% python3 -q
>>> import numpy as np
>>> np.set_printoptions(suppress=True, linewidth=120)
>>> F = np.load("dump.npy")
>>> F
array([[4, 4, 5, 2, 8, 8, 0, 4, 0],
       [6, 6, 3, 1, 4, 2, 0, 9, 9],
       [1, 6, 8, 2, 8, 2, 9, 8, 6],
       [1, 2, 9, 4, 3, 1, 6, 9, 1],
       [8, 7, 4, 4, 3, 8, 0, 0, 5],
       [3, 3, 1, 6, 7, 4, 4, 3, 9],
       [7, 2, 6, 2, 3, 2, 7, 7, 3],
       [7, 1, 8, 3, 3, 3, 4, 7, 8],
       [9, 6, 2, 7, 2, 0, 0, 5, 2]])
>>> A2 = F[0, 0] * F[1:] - np.outer(F[1:, 0], F[0])
>>> A2
array([[  0,   0, -18,  -8, -32, -40,   0,  12,  36],
       [  0,  20,  27,   6,  24,   0,  36,  28,  24],
       [  0,   4,  31,  14,   4,  -4,  24,  32,   4],
       [  0,  -4, -24,   0, -52, -32,   0, -32,  20],
       [  0,   0, -11,  18,   4,  -8,  16,   0,  36],
       [  0, -20, -11,  -6, -44, -48,  28,   0,  12],
       [  0, -24,  -3,  -2, -44, -44,  16,   0,  32],
       [  0, -12, -37,  10, -64, -72,   0, -16,   8]])
>>> np.flatnonzero(~A2.round(6).any(axis=1))
array([], dtype=int64)
>>> np.linalg.matrix_power(F, 2)
array([[163, 158, 162, 122, 186, 160, 105, 162, 212],
       [246, 177, 189, 146, 170, 134,  77, 225, 201],
       [293, 216, 269, 160, 203, 152, 187, 295, 265],
       [170, 129, 242, 102, 163, 101, 187, 243, 192],
       [175, 181, 159, 142, 211, 146,  92, 212, 188],
       [235, 174, 184, 167, 150, 127, 101, 207, 164],
       [203, 146, 225, 116, 189, 141, 151, 231, 172],
       [227, 181, 240, 158, 212, 142, 158, 254, 186],
       [150, 129, 194,  93, 158, 126,  80, 214, 127]])
>>> np.round(np.abs(np.linalg.eigvals(F)).max(), 1)
np.float64(39.8)
>>> np.round(np.sort(np.abs(np.linalg.eigvals(F))), 1)
array([ 4.8,  4.8,  5.1,  6.4,  6.8,  6.8,  7.7,  7.7, 39.8])
>>> f = np.array([1, 0, 0, 1, 3, 2, 1, 3, 3])
>>> A2 = F + np.outer(f, np.eye(9)[4])
>>> round(float(np.linalg.det(A2) / np.linalg.det(F)), 1), np.round(1 + np.linalg.solve(F, f)[4], 1)
(1.1, np.float64(1.1))
>>> A2
array([[4., 4., 5., 2., 9., 8., 0., 4., 0.],
       [6., 6., 3., 1., 4., 2., 0., 9., 9.],
       [1., 6., 8., 2., 8., 2., 9., 8., 6.],
       [1., 2., 9., 4., 4., 1., 6., 9., 1.],
       [8., 7., 4., 4., 6., 8., 0., 0., 5.],
       [3., 3., 1., 6., 9., 4., 4., 3., 9.],
       [7., 2., 6., 2., 4., 2., 7., 7., 3.],
       [7., 1., 8., 3., 6., 3., 4., 7., 8.],
       [9., 6., 2., 7., 5., 0., 0., 5., 2.]])
>>> m1 = np.array([[-0.3, -0.9, -1.3, 0.3, 1.6],
...     [0.2, -0.2, -0.7, -0.2, 0.1],
...     [0.6, -0.6, 0.1, 0.1, 1.1],
...     [0.2, 0.1, -0.8, -2.6, -1.0],
...     [-0.8, 0.9, 0.0, -1.0, 1.6],
...     [-1.2, 0.0, -0.7, -1.9, -1.3],
...     [-0.1, 0.2, 1.7, 1.5, -1.7],
...     [-0.3, 0.8, 2.2, 0.2, 0.0]])
>>> m1
array([[-0.3, -0.9, -1.3,  0.3,  1.6],
       [ 0.2, -0.2, -0.7, -0.2,  0.1],
       [ 0.6, -0.6,  0.1,  0.1,  1.1],
       [ 0.2,  0.1, -0.8, -2.6, -1. ],
       [-0.8,  0.9,  0. , -1. ,  1.6],
       [-1.2,  0. , -0.7, -1.9, -1.3],
       [-0.1,  0.2,  1.7,  1.5, -1.7],
       [-0.3,  0.8,  2.2,  0.2,  0. ]])
>>> round(float(np.linalg.norm(m1[5], 1)), 1), round(np.linalg.norm(m1[5], np.inf), 1)
(5.1, np.float64(1.9))
>>> np.round(np.linalg.norm(m1, axis=1), 1)
array([2.3, 0.8, 1.4, 2.9, 2.2, 2.7, 2.8, 2.4])
>>> arr = np.array([[-1.0, 5.0, -5.0, 3.0],
...     [0.0, 1.0, 0.0, 0.0],
...     [0.0, -1.0, 2.0, -1.0],
...     [0.0, -2.0, 2.0, -1.0]])
>>> np.linalg.lstsq(arr[:-1].T, arr[-1])[2]
np.int32(3)
>>> np.allclose(arr[:-1].T @ np.linalg.lstsq(arr[:-1].T, arr[-1])[0], arr[-1])
True
>>> np.unique(arr.round(6), axis=0).shape
(4, 4)
>>> np.round(np.trace(np.linalg.pinv(arr) @ arr), 1)
np.float64(3.0)
>>> x = np.array([1, 0, -1, -3])
>>> a = np.maximum(arr @ x, 0)
>>> np.maximum(arr @ x, 0) - np.maximum(-arr @ x, 0)
array([-5.,  0.,  1.,  1.])
>>> np.round(np.tanh(arr @ x), 1)
array([-1. ,  0. ,  0.8,  0.8])
>>> arr * (a > 1e-9)[:, None]
array([[-0.,  0., -0.,  0.],
       [ 0.,  0.,  0.,  0.],
       [ 0., -1.,  2., -1.],
       [ 0., -2.,  2., -1.]])
>>> rng = np.random.default_rng(5039)
>>> labels = rng.permutation(4)
>>> labels
array([0, 2, 1, 3])
>>> A2 = arr[labels][:, labels]
>>> np.diag(A2)
array([-1.,  2.,  1., -1.])
>>> np.trace(A2)
np.float64(1.0)
>>> A2
array([[-1., -5.,  5.,  3.],
       [ 0.,  2., -1., -1.],
       [ 0.,  0.,  1.,  0.],
       [ 0.,  2., -2., -1.]])
>>> labels = rng.permutation(5)
>>> A2 = m1[:, labels] * rng.choice([-1, 1], 5)
>>> A2
array([[ 1.3,  0.3,  1.6, -0.3,  0.9],
       [ 0.7, -0.2,  0.1,  0.2,  0.2],
       [-0.1,  0.1,  1.1,  0.6,  0.6],
       [ 0.8, -2.6, -1. ,  0.2, -0.1],
       [-0. , -1. ,  1.6, -0.8, -0.9],
       [ 0.7, -1.9, -1.3, -1.2, -0. ],
       [-1.7,  1.5, -1.7, -0.1, -0.2],
       [-2.2,  0.2,  0. , -0.3, -0.8]])
>>> U, _, VT = np.linalg.svd(m1.T @ A2)
>>> labels
array([2, 3, 4, 0, 1])
>>> np.round(np.linalg.lstsq(m1, A2)[0], 1) + 0
array([[ 0.,  0.,  0.,  1.,  0.],
       [ 0.,  0.,  0.,  0., -1.],
       [-1.,  0.,  0.,  0.,  0.],
       [ 0.,  1.,  0.,  0.,  0.],
       [ 0.,  0.,  1.,  0.,  0.]])
>>> def softmax(z):
...     e = np.exp(z - z.max(axis=-1, keepdims=True))
...     return e / e.sum(axis=-1, keepdims=True)
... 
>>> np.round(softmax(10 * arr[3]), 1) + 0
array([0., 0., 1., 0.])
>>> np.round(softmax(arr[3]), 1) + 0
array([0.1, 0. , 0.8, 0. ])
>>> np.round(softmax(arr).sum(axis=1), 1)
array([1., 1., 1., 1.])
>>> scores = arr @ arr.T / np.sqrt(4)
>>> np.round(softmax(scores + np.triu(np.full(scores.shape, -np.inf), 1)), 1) + 0
array([[1. , 0. , 0. , 0. ],
       [0.9, 0.1, 0. , 0. ],
       [0. , 0. , 1. , 0. ],
       [0. , 0. , 0.3, 0.7]])
>>> softmax(scores).round(6).argmax(axis=1)
array([0, 0, 3, 3])
>>> np.round(softmax(scores)[3] @ arr, 1) + 0
array([ 0. , -1.7,  2. , -1. ])
>>> E = np.load("sample0.npy")
>>> E
array([[1, 3, 2, 4, 9, 7],
       [6, 4, 4, 9, 5, 9],
       [4, 3, 6, 2, 4, 1],
       [4, 3, 6, 2, 4, 1],
       [7, 0, 8, 6, 1, 2],
       [1, 3, 6, 7, 3, 7]])
>>> U, sig, VT = np.linalg.svd(E)
>>> sig.round(1) + 0
array([26.9, 10. ,  6.7,  3.8,  2.2,  0. ])
>>> np.argmax(sig[:-1] / (sig[1:] + 1e-6)) + 1
np.int64(5)
>>> A2 = U[:, :5] @ np.diag(sig[:5]) @ VT[:5]
>>> np.linalg.matrix_rank(E, rtol=0.05)
np.int64(5)
>>> round(np.linalg.norm(E - A2) / np.linalg.norm(E), 1)
np.float64(0.0)
>>> A2.round(1) + 0
array([[1., 3., 2., 4., 9., 7.],
       [6., 4., 4., 9., 5., 9.],
       [4., 3., 6., 2., 4., 1.],
       [4., 3., 6., 2., 4., 1.],
       [7., 0., 8., 6., 1., 2.],
       [1., 3., 6., 7., 3., 7.]])
>>> np.linalg.matrix_rank(A2)
np.int64(5)
>>> data = np.loadtxt("mat.csv", delimiter=",")
>>> data
array([[  5. ,  -2.3,   8.4,   0.6,   3.5],
       [ -0.7,   7.6,  -4.1,  -1.8,   1.3],
       [ -6.6, -14.6,   7.6,  -0.3,  -8.1],
       [  1.3,   7.3,  -4.2,  -1.1,   2.1],
       [  8.5,   3.7,   2.2,   2.4,   4.8],
       [ -5.3,   8.2,  -7.4,  -1.1,   2.6],
       [  0.2,  -0.6,   2.5,   0.6,   1. ],
       [ -1.4,  -2.5,  -2.5,   1.8,  -1.9],
       [  2.8,  -5.8,  12.8,  -1.3,   1.3],
       [  1.1,   1.3,  -2.1,  -0.4,   0.7],
       [ -3.4,  -1.3,   5.2,  -2.8,   0.3],
       [  6. ,  -5.7,   2.3,   4.1,  -1.3],
       [ -0.1,  -6.9,   7.8,  -1.6,  -2. ],
       [  3.1, -13.5,  12.9,   1.1,  -3.6],
       [ 10.2,  -5.7,  15.5,  -0.4,   4.2],
       [  0.9,   2.7,  -2.7,   0. ,   0.4],
       [  1.9,   2.2,  -1.4,   0.2,   1.5]])
>>> A2 = data / np.sqrt((data ** 2).mean(axis=1, keepdims=True))
>>> np.round(np.linalg.norm(A2, axis=1), 1)
array([2.2, 2.2, 2.2, 2.2, 2.2, 2.2, 2.2, 2.2, 2.2, 2.2, 2.2, 2.2, 2.2, 2.2, 2.2, 2.2, 2.2])
>>> np.linalg.matrix_rank(data - data.mean(axis=1, keepdims=True))
np.int64(4)
>>> A2[11].round(1)
array([ 1.4, -1.3,  0.5,  1. , -0.3])
>>> np.linalg.matrix_rank(A2) == np.linalg.matrix_rank(data)
np.True_
